$ python3 -q
>>> import numpy as np
>>> from numpy import linalg as LA
>>> np.set_printoptions(precision=2, suppress=True, linewidth=100, legacy="1.25")
>>> M, _ = LA.qr(np.array([[-0.4, 0.6, 1.9, -0.3],
...     [-0.8, -1.7, -1.9, 1.5],
...     [-2.7, 0.6, 0.4, -1.9],
...     [-0.6, 0.9, -0.5, -0.4]]))
>>> M
array([[-0.14,  0.27,  0.72,  0.63],
       [-0.28, -0.87, -0.08,  0.4 ],
       [-0.93,  0.13,  0.07, -0.34],
       [-0.21,  0.4 , -0.69,  0.57]])
>>> M.reshape(2, -1)
array([[-0.14,  0.27,  0.72,  0.63, -0.28, -0.87, -0.08,  0.4 ],
       [-0.93,  0.13,  0.07, -0.34, -0.21,  0.4 , -0.69,  0.57]])
>>> t3 = M.reshape(4, 2, -1)
>>> np.einsum("ihd,ihd->ih", t3, t3)
array([[0.09, 0.91],
       [0.83, 0.17],
       [0.88, 0.12],
       [0.2 , 0.8 ]])
>>> x = np.array([-1, -1, 3, 1])
>>> M @ x
array([ 2.66,  1.3 ,  0.67, -1.68])
>>> M @ np.eye(4)[2]
array([ 0.72, -0.08,  0.07, -0.69])
>>> np.einsum("ij,j->i", M, x)
array([ 2.66,  1.3 ,  0.67, -1.68])
>>> LA.norm(M @ x) <= LA.norm(M, 2) * LA.norm(x) + 1e-9
True
>>> M @ np.ones(4)
array([ 1.47, -0.82, -1.07,  0.08])
>>> M @ (2 * x)
array([ 5.31,  2.59,  1.34, -3.35])
>>> np.sign((M @ x).round(6))
array([ 1.,  1.,  1., -1.])
>>> (M @ x).argmax()
0
>>> x = np.array([4, -4, 1, 3])
>>> [p for p in range(1, 25) if np.allclose(LA.matrix_power(M, p), np.eye(4))]
[]
>>> round(LA.norm(x), 2), round(LA.norm(M @ x), 2)
(6.48, 6.48)
>>> 4 - LA.matrix_rank(M - np.eye(4), tol=1e-8)
1
>>> LA.inv(M)
array([[-0.14, -0.28, -0.93, -0.21],
       [ 0.27, -0.87,  0.13,  0.4 ],
       [ 0.72, -0.08,  0.07, -0.69],
       [ 0.63,  0.4 , -0.34,  0.57]])
>>> round(float(LA.det(M)), 2)
-1.0
>>> M.T @ (M @ x)
array([ 4., -4.,  1.,  3.])
>>> x = np.array([1, 2, 2, 0])
>>> target = M @ x
>>> target
array([ 1.83, -2.18, -0.53, -0.78])
>>> np.round(LA.solve(M, target + M[:, 1]), 2) + 0
array([1., 3., 2., 0.])
>>> np.round(LA.solve(M, target), 2) + 0
array([1., 2., 2., 0.])
>>> np.round(LA.solve(M, 4 * target), 2) + 0
array([4., 8., 8., 0.])
>>> rng = np.random.default_rng(4876)
>>> lab = rng.integers(0, 3, 5)
>>> W0 = np.array([[9, 3, -4, -9, 4],
...     [-6, 4, -8, 9, 8],
...     [-6, 3, -5, -4, 8],
...     [9, -1, -6, 0, -4],
...     [8, 8, 0, -6, 8]]) * (lab[:, None] == lab)
>>> W0
array([[ 9,  0,  0,  0,  0],
       [ 0,  4, -8,  9,  8],
       [ 0,  3, -5, -4,  8],
       [ 0, -1, -6,  0, -4],
       [ 0,  8,  0, -6,  8]])
>>> O, R = LA.qr(W0)
>>> O.shape, R.shape
((5, 5), (5, 5))
>>> np.round(O.T @ O, 2) + 0
array([[1., 0., 0., 0., 0.],
       [0., 1., 0., 0., 0.],
       [0., 0., 1., 0., 0.],
       [0., 0., 0., 1., 0.],
       [0., 0., 0., 0., 1.]])
>>> np.abs(np.diag(R))
array([ 9.  ,  9.49, 10.31,  9.45,  5.53])
>>> O
array([[ 1.  ,  0.  ,  0.  ,  0.  ,  0.  ],
       [-0.  , -0.42, -0.6 , -0.68, -0.06],
       [-0.  , -0.32, -0.35,  0.57, -0.67],
       [-0.  ,  0.11, -0.63,  0.43,  0.64],
       [-0.  , -0.84,  0.35,  0.18,  0.36]])
>>> np.round(O @ R, 2) + 0
array([[ 9.,  0.,  0.,  0.,  0.],
       [ 0.,  4., -8.,  9.,  8.],
       [ 0.,  3., -5., -4.,  8.],
       [ 0., -1., -6.,  0., -4.],
       [ 0.,  8.,  0., -6.,  8.]])
>>> R
array([[  9.  ,   0.  ,   0.  ,   0.  ,   0.  ],
       [  0.  ,  -9.49,   4.32,   2.53, -13.07],
       [  0.  ,   0.  ,  10.31,  -6.1 ,  -2.28],
       [  0.  ,   0.  ,   0.  ,  -9.45,  -1.18],
       [  0.  ,   0.  ,   0.  ,   0.  ,  -5.53]])
>>> np.allclose(R.T @ R, W0.T @ W0)
True
>>> B = LA.inv(W0)
>>> round(LA.cond(W0), 2)
5.84
>>> np.allclose(B, W0.T)
False
>>> round(float(LA.slogdet(W0)[0]), 2)
1.0
>>> (np.abs(B) > 1e-9).astype(int)
array([[1, 0, 0, 0, 0],
       [0, 1, 1, 1, 1],
       [0, 1, 1, 1, 1],
       [0, 1, 1, 1, 1],
       [0, 1, 1, 1, 1]])
>>> round(LA.det(W0) * LA.det(B), 2)
1.0
>>> lab = rng.permutation(5)
>>> lab
array([1, 2, 0, 4, 3])
>>> B = W0[lab][:, lab]
>>> np.round(LA.det(B), 2), round(float(LA.det(W0[lab])), 2)
(46008.0, -46008.0)
>>> t3 = np.stack([W0, -2 * W0, W0[::-1]])
>>> t3.sum(axis=0)
array([[ -9,   8,   0,  -6,   8],
       [  0,  -5,   2,  -9, -12],
       [  0,   0,   0,   0,   0],
       [  0,   5,  -2,   9,  12],
       [  9,  -8,   0,   6,  -8]])
>>> (t3 @ W0.T).shape
(3, 5, 5)
>>> t3.shape
(3, 5, 5)
>>> m1 = np.load("dump.npy")
>>> m1
array([[ 0, -4,  0, -5],
       [ 4,  0,  3,  6],
       [ 0, -3,  0, -5],
       [ 5, -6,  5,  0]])
>>> O, V = LA.qr(m1[:, :3])[0], LA.qr(m1[:, 3:])[0]
>>> sv = LA.svd(O.T @ V, compute_uv=False)
>>> round(float(LA.norm(O @ O.T - V @ V.T, 2)), 2)
1.0
>>> x = np.array([-1, 3, -3, 0])
>>> target = m1 @ x
>>> b, lr = np.zeros(4), 1 / LA.norm(m1, 2) ** 2
>>> for i in range(60):
...     b -= lr * m1.T @ (m1 @ b - target)
...     if i % 10 == 0: print(i, round(LA.norm(m1 @ b - target), 2))
... 
0 0.74
10 0.72
20 0.71
30 0.69
40 0.68
50 0.67
>>> round(float(LA.cond(m1)), 2)
22.15
>>> lab = rng.integers(0, 3, 3)
>>> mat = np.array([[2, 1, 2], [4, 5, 1], [0, 2, 0]]) * (lab[:, None] == lab)
>>> mat
array([[2, 0, 0],
       [0, 5, 1],
       [0, 2, 0]])
>>> gram = mat.T @ mat
>>> LA.matrix_rank(gram)
3
>>> np.diag(gram)
array([ 4, 29,  1])
>>> LA.eigvalsh(gram)[::-1]
array([29.87,  4.  ,  0.13])
>>> (mat @ mat.T).shape
(3, 3)
>>> np.sort(LA.eigvals(mat).real)
array([-0.37,  2.  ,  5.37])
>>> round(float(LA.det(mat)), 2)
-4.0
>>> data = np.loadtxt("x.csv", delimiter=",")
>>> data
array([[ 4. ,  1.7],
       [28. ,  0.6]])
>>> (data + data.T) / 2
array([[ 4.  , 14.85],
       [14.85,  0.6 ]])
>>> np.round(LA.det(data), 2)
-45.2
>>> LA.matrix_power(data, 2)
array([[ 63.6 ,   7.82],
       [128.8 ,  47.96]])
>>> np.allclose(data, data.T)
False
>>> x = np.array([2, 1])
>>> h1 = np.maximum(data @ x, 0)
>>> np.flatnonzero(h1 > 1e-9)
array([0, 1])
>>> h1
array([ 9.7, 56.6])
>>> data.T @ h1
array([1623.6 ,   50.45])
>>> np.maximum(data @ x, 0) - np.maximum(-data @ x, 0)
array([ 9.7, 56.6])
>>> F = np.loadtxt("layer1.csv", delimiter=",")
>>> F
array([[-15.19,  -6.05,  11.51],
       [ 10.7 , -14.33,   8.96],
       [-14.  ,  10.95,   9.17],
       [  6.35, -13.08, -13.73],
       [ 16.46,   5.07, -10.16],
       [  9.28, -14.33,  10.42],
       [ -2.5 ,  19.04,   5.6 ],
       [ 15.77,  -6.9 , -10.19],
       [  6.66,  18.55,  -3.38],
       [-10.39,  16.92,  -2.38],
       [-14.01,   6.69, -12.61],
       [-13.17,   5.49, -14.01],
       [-11.33,   9.26, -13.64],
       [  6.96,  12.14, -14.29],
       [ 15.46,  12.03,   4.01],
       [ -0.89,   2.05,  19.87],
       [ -9.9 , -16.75,   4.65],
       [ 11.19, -14.92,  -7.22],
       [-16.37,  -4.05, -10.75]])
>>> gram = np.cov(F, rowvar=False)
>>> F.std(axis=0)
array([11.74, 12.01, 10.56])
>>> gram.shape
(3, 3)
>>> np.argwhere(np.triu(np.abs(np.corrcoef(F.T)) > 0.8, 1))
array([], shape=(0, 2), dtype=int64)
>>> np.corrcoef(F.T)
array([[ 1.  , -0.18, -0.02],
       [-0.18,  1.  , -0.12],
       [-0.02, -0.12,  1.  ]])
>>> np.polyfit(F[:, 1], F[:, 2], 1)
array([-0.11, -1.86])
>>> lab = F[:, 1] > np.median(F[:, 1])
>>> f = F[lab].mean(axis=0) - F[~lab].mean(axis=0)
>>> round((((F - F.mean(axis=0)) @ f > 0) == lab).mean(), 2)
0.89
>>> np.argsort(-np.abs(f).round(6), kind="stable")
array([1, 0, 2])
>>> lab.astype(int)
array([0, 0, 1, 0, 0, 0, 1, 0, 1, 1, 1, 1, 1, 1, 1, 0, 0, 0, 0])
>>> E = np.load("m.npy")
>>> E
array([[1, 0],
       [1, 0]])
>>> rank = LA.matrix_rank(E)
>>> rank
1
>>> null = LA.svd(E)[2][rank:].T
>>> [int(LA.matrix_rank(np.delete(E, i, axis=0))) for i in range(2)]
[1, 1]
>>> J = np.load("a.npy")
>>> J
array([[ 0.22, -0.16,  0.28],
       [-1.54,  1.12, -1.96],
       [-0.44,  0.32, -0.56]])
>>> np.trace(J)
0.78
>>> np.round(LA.det(J), 2)
-0.0
>>> np.allclose(J @ J.T, J.T @ J)
False
>>> np.allclose(J, J.T)
False
>>> rank = LA.matrix_rank(J)
>>> rank
1
>>> null = LA.svd(J)[2][rank:].T
>>> null @ null.T
array([[ 0.68,  0.23, -0.4 ],
       [ 0.23,  0.83,  0.29],
       [-0.4 ,  0.29,  0.49]])
>>> np.allclose(J @ null, 0)
True
>>> null.shape
(3, 2)
>>> Uu, sv, VT = LA.svd(J)
>>> V = VT[:(sv > 1e-8).sum()]
>>> x = J[1] + -1 * J[2] + rng.integers(2) * np.eye(3)[2]
>>> x
array([-1.1,  0.8, -1.4])
>>> np.diag(V.T @ V)
array([0.32, 0.17, 0.51])
